% python3 -q
>>> import numpy as np
>>> np.set_printoptions(precision=3, suppress=True, linewidth=160)
>>> tidy = lambda a: np.round(a, 3) + 0
>>> q, _ = np.linalg.qr(np.array([[-1.4, -1.0, 0.1, -0.5],
...     [0.0, 1.2, -0.5, 0.9],
...     [0.6, 0.1, 0.2, 0.3],
...     [-0.5, 0.3, -0.5, -0.7]]))
>>> vecs, _ = np.linalg.qr(np.array([[1.2, 0.9, 0.9, 0.0, 0.6, -1.1],
...     [1.9, 0.2, 0.0, -0.4, -0.3, -0.8],
...     [1.6, 2.3, -0.3, -1.0, -2.4, -0.4],
...     [0.3, -1.1, 0.2, 0.1, -0.3, -1.2],
...     [0.8, 0.0, 1.3, -1.0, 0.1, 1.0],
...     [2.4, 0.2, -0.9, -0.7, -0.4, -0.3]]))
>>> sig = 3 * 0.5 ** np.arange(4)
>>> M = q[:, :4] * sig @ vecs[:4]
>>> tidy(M)
array([[ 0.785, -0.823, -1.293, -1.676,  0.385, -1.06 ],
       [ 0.817,  0.019,  0.006, -0.168, -0.316,  1.031],
       [-0.44 , -0.111,  0.632,  0.873,  0.057,  0.273],
       [ 0.347,  0.31 , -0.55 , -0.907,  0.43 ,  0.282]])
>>> out = M / np.sqrt((M ** 2).mean(axis=1, keepdims=True))
>>> np.linalg.matrix_rank(out) == np.linalg.matrix_rank(M)
np.True_
>>> tidy(out[3])
array([ 0.671,  0.598, -1.064, -1.753,  0.83 ,  0.544])
>>> np.linalg.matrix_rank(M - M.mean(axis=1, keepdims=True))
np.int64(4)
>>> tidy(np.linalg.norm(out, axis=1))
array([2.449, 2.449, 2.449, 2.449])
>>> X = np.loadtxt("layer3.csv", delimiter=",")
>>> X
array([[ 4.,  0., -4.],
       [ 0.,  0.,  0.],
       [-4.,  0.,  4.]])
>>> U, sig, Vh = np.linalg.svd(X)
>>> vecs = Vh[:(sig > 1e-8).sum()]
>>> rng = np.random.default_rng(24)
>>> x0 = X[2] + -3 * X[1] + rng.integers(2) * np.eye(3)[1]
>>> x0
array([-4.,  0.,  4.])
>>> tidy(np.linalg.norm(x0 - vecs.T @ vecs @ x0))
np.float64(0.0)
>>> print(np.linalg.matrix_rank(np.vstack([X, x0])))
1
>>> tidy(np.diag(vecs.T @ vecs))
array([0.5, 0. , 0.5])
>>> np.allclose(vecs.T @ vecs @ x0, x0)
True
>>> U, sig, Vh = np.linalg.svd(X)
>>> print(np.argmax(sig[:-1] / (sig[1:] + 1e-6)) + 1)
1
>>> tidy(sig)
array([8., 0., 0.])
>>> out = U[:, :1] @ np.diag(sig[:1]) @ Vh[:1]
>>> tidy(out)
array([[ 4.,  0., -4.],
       [ 0.,  0.,  0.],
       [-4.,  0.,  4.]])
>>> tidy(np.linalg.norm(X - out) / np.linalg.norm(X))
np.float64(0.0)
>>> m1 = np.loadtxt("x.csv", delimiter=",")
>>> m1
array([[2., 1., 0.],
       [0., 2., 1.],
       [0., 0., 2.]])
>>> evals, vecs = np.linalg.eig(m1)
>>> tidy(np.sort(np.linalg.eigvals(m1 @ m1)))
array([4., 4., 4.])
>>> q, r_ = np.linalg.qr(m1)
>>> np.trace(q @ q.T)
np.float64(3.0)
>>> q.T @ q
array([[1., 0., 0.],
       [0., 1., 0.],
       [0., 0., 1.]])
>>> np.abs(np.diag(r_))
array([2., 2., 2.])
>>> r_
array([[2., 1., 0.],
       [0., 2., 1.],
       [0., 0., 2.]])
>>> W0 = np.load("data.npy")
>>> W0
array([[0, 0, 0, 0, 1, 0],
       [0, 0, 0, 0, 0, 0],
       [0, 0, 0, 1, 0, 0],
       [0, 0, 1, 0, 0, 0],
       [1, 0, 0, 0, 0, 1],
       [0, 0, 0, 0, 1, 0]])
>>> np.linalg.lstsq(W0[:-1].T, W0[-1])[2]
np.int32(4)
>>> tidy(np.trace(np.linalg.pinv(W0) @ W0))
np.float64(4.0)
>>> print(np.unique(W0.round(6), axis=0).shape)
(5, 6)
